In [1]: import numpy as np

In [2]: np.set_printoptions(precision=3, suppress=True, linewidth=120)

In [3]: rd = lambda a: np.round(a, 3) + 0

In [4]: K = np.array([[1, -1, 0, 0, 0, 0],
   ...:     [3, -3, 0, 0, 0, 0],
   ...:     [1, 0, 0, 0, 0, 0],
   ...:     [0, 0, 1, -1, 0, 0],
   ...:     [0, 0, 3, -3, 0, 0],
   ...:     [0, 0, 1, 0, 0, 0],
   ...:     [0, 0, 0, 0, 1, -1],
   ...:     [0, 0, 0, 0, 3, -3],
   ...:     [0, 0, 0, 0, 1, 0]])

In [5]: Q, r_ = np.linalg.qr(K)

In [6]: Q.shape, r_.shape
Out[6]: ((9, 6), (6, 6))

In [7]: rd(r_)
Out[7]: 
array([[-3.317,  3.015,  0.   ,  0.   ,  0.   ,  0.   ],
       [ 0.   ,  0.953,  0.   ,  0.   ,  0.   ,  0.   ],
       [ 0.   ,  0.   , -3.317,  3.015,  0.   ,  0.   ],
       [ 0.   ,  0.   ,  0.   ,  0.953,  0.   ,  0.   ],
       [ 0.   ,  0.   ,  0.   ,  0.   , -3.317,  3.015],
       [ 0.   ,  0.   ,  0.   ,  0.   ,  0.   , -0.953]])

In [8]: np.trace(Q @ Q.T)
Out[8]: np.float64(6.0)

In [9]: rd(Q)
Out[9]: 
array([[-0.302, -0.095,  0.   ,  0.   ,  0.   ,  0.   ],
       [-0.905, -0.286,  0.   ,  0.   ,  0.   ,  0.   ],
       [-0.302,  0.953,  0.   ,  0.   ,  0.   ,  0.   ],
       [ 0.   ,  0.   , -0.302, -0.095,  0.   ,  0.   ],
       [ 0.   ,  0.   , -0.905, -0.286,  0.   ,  0.   ],
       [ 0.   ,  0.   , -0.302,  0.953,  0.   ,  0.   ],
       [ 0.   ,  0.   ,  0.   ,  0.   , -0.302,  0.095],
       [ 0.   ,  0.   ,  0.   ,  0.   , -0.905,  0.286],
       [ 0.   ,  0.   ,  0.   ,  0.   , -0.302, -0.953]])

In [10]: rd(Q @ r_)
Out[10]: 
array([[ 1., -1.,  0.,  0.,  0.,  0.],
       [ 3., -3.,  0.,  0.,  0.,  0.],
       [ 1.,  0.,  0.,  0.,  0.,  0.],
       [ 0.,  0.,  1., -1.,  0.,  0.],
       [ 0.,  0.,  3., -3.,  0.,  0.],
       [ 0.,  0.,  1.,  0.,  0.,  0.],
       [ 0.,  0.,  0.,  0.,  1., -1.],
       [ 0.,  0.,  0.,  0.,  3., -3.],
       [ 0.,  0.,  0.,  0.,  1.,  0.]])

In [11]: cov = r_.T @ r_

In [12]: rd(np.linalg.svd(r_, compute_uv=False) ** 2)
Out[12]: array([20.512, 20.512, 20.512,  0.488,  0.488,  0.488])

In [13]: rd(np.trace(cov)), (r_ ** 2).sum()
Out[13]: (np.float64(63.0), np.float64(63.0))

In [14]: (r_ @ r_.T).shape
Out[14]: (6, 6)

In [15]: x = np.array([1, 3, -2, 1, 0, 0])

In [16]: rhs = K @ x

In [17]: rd(np.linalg.solve(K.T @ K, K.T @ rhs))
Out[17]: array([ 1.,  3., -2.,  1.,  0.,  0.])

In [18]: rd(np.linalg.lstsq(K, rhs)[0])
Out[18]: array([ 1.,  3., -2.,  1.,  0.,  0.])

In [19]: rng = np.random.default_rng(92)

In [20]: rhs = rhs + 0.02 * rng.normal(size=9)

In [21]: rd(rhs)
Out[21]: array([-2.049, -6.02 ,  0.973, -3.027, -9.008, -1.978, -0.015, -0.001, -0.005])

In [22]: coef, *_ = np.linalg.lstsq(K, rhs)

In [23]: rd(np.linalg.norm(rhs - K @ coef))
Out[23]: np.float64(0.048)

In [24]: x = np.array([2, 3, 5, 3, 1, 0])

In [25]: K * x
Out[25]: 
array([[ 2, -3,  0,  0,  0,  0],
       [ 6, -9,  0,  0,  0,  0],
       [ 2,  0,  0,  0,  0,  0],
       [ 0,  0,  5, -3,  0,  0],
       [ 0,  0, 15, -9,  0,  0],
       [ 0,  0,  5,  0,  0,  0],
       [ 0,  0,  0,  0,  1,  0],
       [ 0,  0,  0,  0,  3,  0],
       [ 0,  0,  0,  0,  1,  0]])

In [26]: x @ K
ValueError: matmul: Input operand 1 has a mismatch in its core dimension 0, with gufunc signature (n?,k),(k,m?)->(n?,m?) (size 9 is different from 6)


In [27]: K @ np.eye(6)[1]
Out[27]: array([-1., -3.,  0.,  0.,  0.,  0.,  0.,  0.,  0.])

In [28]: (K @ x).argmax()
Out[28]: np.int64(4)

In [29]: np.sign((K @ x).round(6))
Out[29]: array([-1, -1,  1,  1,  1,  1,  1,  1,  1])

In [30]: np.linalg.norm(K @ x) <= np.linalg.norm(K, 2) * np.linalg.norm(x) + 1e-9
Out[30]: np.True_

In [31]: Uu, sigma = np.linalg.svd(K)
ValueError: too many values to unpack (expected 2)


In [32]: Uu, sigma, Vh = np.linalg.svd(K, full_matrices=False)

In [33]: (sigma > 1e-8).sum()
Out[33]: np.int64(6)

In [34]: rd(Vh @ Vh.T)
Out[34]: 
array([[1., 0., 0., 0., 0., 0.],
       [0., 1., 0., 0., 0., 0.],
       [0., 0., 1., 0., 0., 0.],
       [0., 0., 0., 1., 0., 0.],
       [0., 0., 0., 0., 1., 0.],
       [0., 0., 0., 0., 0., 1.]])

In [35]: rd(Uu.T @ Uu)
Out[35]: 
array([[1., 0., 0., 0., 0., 0.],
       [0., 1., 0., 0., 0., 0.],
       [0., 0., 1., 0., 0., 0.],
       [0., 0., 0., 1., 0., 0.],
       [0., 0., 0., 0., 1., 0.],
       [0., 0., 0., 0., 0., 1.]])

In [36]: rd(sigma / sigma[0])
Out[36]: array([1.   , 1.   , 1.   , 0.154, 0.154, 0.154])

In [37]: Uu.shape, sigma.shape, Vh.shape
Out[37]: ((9, 6), (6,), (6, 6))

In [38]: rd(sigma)
Out[38]: array([4.529, 4.529, 4.529, 0.698, 0.698, 0.698])

In [39]: E = np.array([[1, -1, -1, 1, -1, 1, 1, -1],
    ...:     [1, 1, 1, 1, 1, 1, 1, 1],
    ...:     [1, 1, -1, -1, 1, 1, -1, -1],
    ...:     [1, -1, 1, -1, 1, -1, 1, -1]])

In [40]: blk = np.stack([E, -1 * E, E[::-1]])

In [41]: blk.shape
Out[41]: (3, 4, 8)

In [42]: np.einsum("bij,cij->bc", blk, blk)
Out[42]: 
array([[ 32, -32,   0],
       [-32,  32,   0],
       [  0,   0,  32]])

In [43]: (blk @ E.T).shape
Out[43]: (3, 4, 4)

In [44]: rd(np.linalg.norm(blk, axis=(1, 2)))
Out[44]: array([5.657, 5.657, 5.657])

In [45]: E[:, 8]
IndexError: index 8 is out of bounds for axis 1 with size 8


In [46]: np.unravel_index(np.abs(E).argmax(), E.shape)
Out[46]: (np.int64(0), np.int64(0))

In [47]: rd(np.linalg.norm(E))
Out[47]: np.float64(5.657)

In [48]: np.count_nonzero(E)
Out[48]: np.int64(32)

In [49]: np.zeros(4, 8)
TypeError: Cannot interpret '8' as a data type


In [50]: feats = np.loadtxt("m.csv", delimiter=",")

In [51]: feats
Out[51]: 
array([[-0.2  ,  1.   , -3.189,  1.6  ],
       [ 0.3  , -0.4  ,  0.99 , -0.5  ],
       [-1.   ,  0.6  ,  0.431, -0.2  ],
       [ 1.2  ,  0.4  ,  1.589, -0.8  ],
       [ 0.6  , -0.2  ,  1.2  , -0.6  ],
       [-1.2  , -0.8  ,  0.594, -0.3  ],
       [ 0.   ,  0.6  ,  0.805, -0.4  ],
       [ 1.7  ,  1.2  ,  0.225, -0.1  ],
       [ 0.   , -0.7  ,  1.598, -0.8  ],
       [-0.8  , -0.2  , -1.224,  0.6  ],
       [ 1.2  , -0.7  ,  0.196, -0.1  ],
       [ 1.5  ,  0.3  ,  2.177, -1.1  ],
       [-0.5  ,  0.1  , -0.195,  0.1  ],
       [ 0.4  ,  0.5  , -1.797,  0.9  ],
       [-0.1  ,  1.   ,  0.18 , -0.1  ],
       [ 0.6  ,  1.1  ,  1.803, -0.9  ],
       [-0.5  ,  0.7  , -2.61 ,  1.3  ],
       [ 1.   ,  0.1  , -2.626,  1.3  ],
       [ 0.4  ,  2.   ,  0.029,  0.   ],
       [-0.4  ,  0.5  ,  1.61 , -0.8  ],
       [ 0.6  , -2.4  ,  1.589, -0.8  ],
       [-1.1  ,  1.3  ,  2.966, -1.5  ],
       [ 0.   , -0.7  , -3.591,  1.8  ],
       [ 1.7  ,  0.1  , -1.181,  0.6  ],
       [ 1.5  , -1.1  , -1.403,  0.7  ],
       [-1.4  ,  0.7  , -2.002,  1.   ],
       [ 1.5  , -0.6  , -1.017,  0.5  ],
       [ 0.2  , -0.9  ,  1.197, -0.6  ],
       [ 0.4  ,  1.3  , -0.397,  0.2  ],
       [ 1.1  ,  0.   , -1.592,  0.8  ],
       [-1.6  , -0.4  , -3.583,  1.8  ]])

In [52]: x = np.array([-4, -3, -8, 2])

In [53]: a = np.maximum(feats @ x, 0)

In [54]: rd(feats.T @ a)
Out[54]: array([ -62.889,    8.749, -585.942,  293.083])

In [55]: feats * (a > 1e-9)[:, None]
Out[55]: 
array([[-0.2  ,  1.   , -3.189,  1.6  ],
       [ 0.   , -0.   ,  0.   , -0.   ],
       [-0.   ,  0.   ,  0.   , -0.   ],
       [ 0.   ,  0.   ,  0.   , -0.   ],
       [ 0.   , -0.   ,  0.   , -0.   ],
       [-1.2  , -0.8  ,  0.594, -0.3  ],
       [ 0.   ,  0.   ,  0.   , -0.   ],
       [ 0.   ,  0.   ,  0.   , -0.   ],
       [ 0.   , -0.   ,  0.   , -0.   ],
       [-0.8  , -0.2  , -1.224,  0.6  ],
       [ 0.   , -0.   ,  0.   , -0.   ],
       [ 0.   ,  0.   ,  0.   , -0.   ],
       [-0.5  ,  0.1  , -0.195,  0.1  ],
       [ 0.4  ,  0.5  , -1.797,  0.9  ],
       [-0.   ,  0.   ,  0.   , -0.   ],
       [ 0.   ,  0.   ,  0.   , -0.   ],
       [-0.5  ,  0.7  , -2.61 ,  1.3  ],
       [ 1.   ,  0.1  , -2.626,  1.3  ],
       [ 0.   ,  0.   ,  0.   ,  0.   ],
       [-0.   ,  0.   ,  0.   , -0.   ],
       [ 0.   , -0.   ,  0.   , -0.   ],
       [-0.   ,  0.   ,  0.   , -0.   ],
       [ 0.   , -0.7  , -3.591,  1.8  ],
       [ 1.7  ,  0.1  , -1.181,  0.6  ],
       [ 1.5  , -1.1  , -1.403,  0.7  ],
       [-1.4  ,  0.7  , -2.002,  1.   ],
       [ 1.5  , -0.6  , -1.017,  0.5  ],
       [ 0.   , -0.   ,  0.   , -0.   ],
       [ 0.   ,  0.   , -0.   ,  0.   ],
       [ 1.1  ,  0.   , -1.592,  0.8  ],
       [-1.6  , -0.4  , -3.583,  1.8  ]])

In [56]: d = np.linalg.norm(feats[:, None] - feats[None], axis=-1)

In [57]: np.linalg.matrix_rank(d ** 2)
Out[57]: np.int64(6)

In [58]: (d + 1e9 * np.eye(31)).round(6).argmin(axis=1)
Out[58]: 
array([16,  4, 12, 11,  1,  2, 14, 28, 27, 12,  1,  3,  2, 29,  6,  3,  0, 29, 28,  6, 27, 19, 30, 26, 26, 16, 24,  8,
       18, 23, 22])

In [59]: A = np.array([[3.1, -1.3, 1.7, -2.3, -0.6, -0.6, 0.4],
    ...:     [0.4, -1.3, -0.7, -2.6, 1.2, 1.8, -0.5],
    ...:     [1.0, -0.1, 1.4, -0.7, 0.2, -2.0, -1.9],
    ...:     [-0.5, 0.2, -0.3, 2.5, -0.6, -0.8, -0.9]])

In [60]: f, r1 = feats[13], feats[4]

In [61]: rd(f @ r1)
Out[61]: np.float64(-2.556)

In [62]: pr = (f @ r1) / (f @ f) * f

In [63]: rd(np.outer(f, r1))
Out[63]: 
array([[ 0.24 , -0.08 ,  0.48 , -0.24 ],
       [ 0.3  , -0.1  ,  0.6  , -0.3  ],
       [-1.078,  0.359, -2.156,  1.078],
       [ 0.54 , -0.18 ,  1.08 , -0.54 ]])

In [64]: rd(r1 - pr)
Out[64]: array([ 0.83 ,  0.087,  0.167, -0.083])

In [65]: rd(pr)
Out[65]: array([-0.23 , -0.287,  1.033, -0.517])

In [66]: rd((r1 - pr) @ f)
Out[66]: np.float64(0.0)

In [67]: arr = 3 * np.eye(7) + np.ones((7, 7))

In [68]: arr
Out[68]: 
array([[4., 1., 1., 1., 1., 1., 1.],
       [1., 4., 1., 1., 1., 1., 1.],
       [1., 1., 4., 1., 1., 1., 1.],
       [1., 1., 1., 4., 1., 1., 1.],
       [1., 1., 1., 1., 4., 1., 1.],
       [1., 1., 1., 1., 1., 4., 1.],
       [1., 1., 1., 1., 1., 1., 4.]])

In [69]: B = arr / np.linalg.norm(arr, axis=1, keepdims=True)

In [70]: cov = B @ B.T

In [71]: rd(np.degrees(np.arccos(np.clip(cov[4, 0], -1, 1))))
Out[71]: np.float64(53.778)

In [72]: np.argwhere(np.triu(np.abs(cov) > 0.95, 1))
Out[72]: array([], shape=(0, 2), dtype=int64)

In [73]: rd(np.linalg.norm(B, axis=1))
Out[73]: array([1., 1., 1., 1., 1., 1., 1.])

In [74]: (np.abs(cov) > 0.9).astype(int)
Out[74]: 
array([[1, 0, 0, 0, 0, 0, 0],
       [0, 1, 0, 0, 0, 0, 0],
       [0, 0, 1, 0, 0, 0, 0],
       [0, 0, 0, 1, 0, 0, 0],
       [0, 0, 0, 0, 1, 0, 0],
       [0, 0, 0, 0, 0, 1, 0],
       [0, 0, 0, 0, 0, 0, 1]])

In [75]: lab = rng.permutation(7)

In [76]: lab
Out[76]: array([6, 1, 5, 3, 4, 2, 0])

In [77]: B = arr[lab][:, lab]

In [78]: np.diag(B)
Out[78]: array([4., 4., 4., 4., 4., 4., 4.])

In [79]: rd(np.sort(np.abs(np.linalg.eigvals(B))))
Out[79]: array([ 3.,  3.,  3.,  3.,  3.,  3., 10.])

In [80]: np.trace(B)
Out[80]: np.float64(28.0)
